% python3 -q
>>> import numpy as np
>>> import numpy.linalg as la
>>> np.set_printoptions(precision=3, suppress=True, linewidth=140)
>>> def tidy(a):
...     return np.round(a, 3) + 0
... 
>>> A = np.loadtxt("data.csv", delimiter=",")
>>> print(A)
[[-0.046 -0.513  0.242  3.383 -0.049  0.124  0.127  2.55 ]
 [ 0.039 -0.835 -0.16  -2.996 -0.029  0.115 -0.317 -1.722]
 [-0.014 -0.644 -0.208  0.261  0.028 -0.082 -0.765 -2.609]
 [ 0.008  0.779 -0.213 -1.455  0.012 -0.009  0.449  2.297]
 [ 0.009  0.837  0.263 -1.578  0.002  0.07  -0.63  -0.372]
 [ 0.001  0.196 -0.085 -0.637 -0.011 -0.132 -0.123 -5.427]
 [ 0.015  0.905  0.417  1.815  0.032 -0.239  0.061  5.636]
 [ 0.008 -0.094 -0.009  0.157  0.01  -0.111 -0.044 -0.586]
 [-0.021 -0.739 -0.378  2.173  0.023  0.07  -0.129 -2.287]
 [-0.003 -0.934 -0.025  0.57  -0.011 -0.13   1.064 -2.373]
 [ 0.011 -0.276 -0.368  2.088  0.035 -0.035 -1.013 -2.843]
 [-0.035 -2.359  0.309  1.212 -0.024 -0.074 -0.399  0.971]
 [-0.021  1.289  0.059 -0.502  0.034 -0.157 -0.281  3.257]
 [-0.049  0.594 -0.265  0.027 -0.022  0.052  0.494 -3.028]
 [-0.106 -0.52   0.12  -2.483  0.014  0.128  0.598  0.745]
 [ 0.013  0.358  0.105 -3.089 -0.037  0.059  0.232  0.756]
 [-0.031  0.128  0.153 -0.149  0.    -0.061 -0.237  1.029]
 [ 0.047 -0.774  0.032  0.217 -0.006  0.185 -0.126  3.241]
 [ 0.015  0.759  0.333  0.992 -0.016  0.025 -0.02  -0.24 ]
 [ 0.046 -0.822  0.052  2.104  0.01  -0.05  -0.665  1.611]
 [ 0.016  0.233  0.255  1.353  0.015  0.124 -0.479 -0.868]
 [-0.064 -0.663  0.135 -1.946 -0.017 -0.058  0.185  1.254]
 [ 0.045 -0.339  0.214  0.094 -0.008 -0.016  0.029 -0.134]
 [ 0.079  1.017 -0.059 -1.992 -0.015  0.109 -0.082 -1.413]
 [-0.032  1.097 -0.074 -1.446 -0.012  0.076 -0.499 -1.09 ]
 [-0.057 -0.88  -0.232 -0.238 -0.013 -0.053 -0.71   0.273]
 [ 0.056 -0.114  0.029 -0.019  0.053 -0.124 -0.333 -0.865]
 [-0.045  0.121  0.067  1.572  0.037  0.018  0.043 -3.741]
 [ 0.027  1.183 -0.004  1.512 -0.001 -0.187 -0.676  1.551]
 [ 0.071  0.6   -0.23  -1.499  0.015  0.081  0.75   4.9  ]
 [-0.056 -0.052 -0.385  1.994  0.001  0.027  0.651  4.667]
 [-0.041 -0.166  0.241  1.25   0.038  0.063 -0.188 -2.367]
 [ 0.077  0.402  0.27  -1.4    0.017 -0.133  0.327 -0.057]
 [ 0.034 -0.838  0.299  0.147 -0.019 -0.067 -0.168  3.142]
 [ 0.01   0.58  -0.14   3.856  0.029 -0.064  0.019 -0.949]]
>>> gram = A.T @ A
>>> tidy(la.eigvalsh(gram)[::-1])
array([223.88 , 103.15 ,  20.754,   7.008,   1.557,   0.339,   0.059,   0.015])
>>> np.allclose(gram, gram.T)
True
>>> tidy(np.diag(gram))
array([  0.066,  21.527,   1.673, 102.272,   0.02 ,   0.372,   7.656, 223.177])
>>> tidy(la.svd(A, compute_uv=False) ** 2)
array([223.88 , 103.15 ,  20.754,   7.008,   1.557,   0.339,   0.059,   0.015])
>>> cen = A - A.mean(axis=0)
>>> evecs = la.svd(cen)[2][:6]
>>> Y = cen - cen @ evecs.T @ evecs
>>> tidy(Y.std(axis=0))
array([0.041, 0.   , 0.   , 0.   , 0.02 , 0.002, 0.001, 0.   ])
>>> tidy(np.diag(evecs.T @ evecs))
array([0.002, 1.   , 1.   , 1.   , 0.004, 0.994, 1.   , 1.   ])
>>> Y = np.array([[-2, 2, 1, 1, 1, 2]])
>>> arr = Y.T @ Y
>>> arr
array([[ 4, -4, -2, -2, -2, -4],
       [-4,  4,  2,  2,  2,  4],
       [-2,  2,  1,  1,  1,  2],
       [-2,  2,  1,  1,  1,  2],
       [-2,  2,  1,  1,  1,  2],
       [-4,  4,  2,  2,  2,  4]])
>>> # rows 2 and 3 are equal
>>> np.allclose(arr[:-1].T @ la.lstsq(arr[:-1].T, arr[-1])[0], arr[-1])
True
>>> U, sv, Vt = la.svd(arr)
>>> np.argmax(sv[:-1] / (sv[1:] + 1e-6)) + 1
np.int64(1)
>>> Y = U[:, :1] @ np.diag(sv[:1]) @ Vt[:1]
>>> tidy(la.norm(arr - Y) / la.norm(arr))
np.float64(0.0)
>>> print(la.matrix_rank(Y))
1
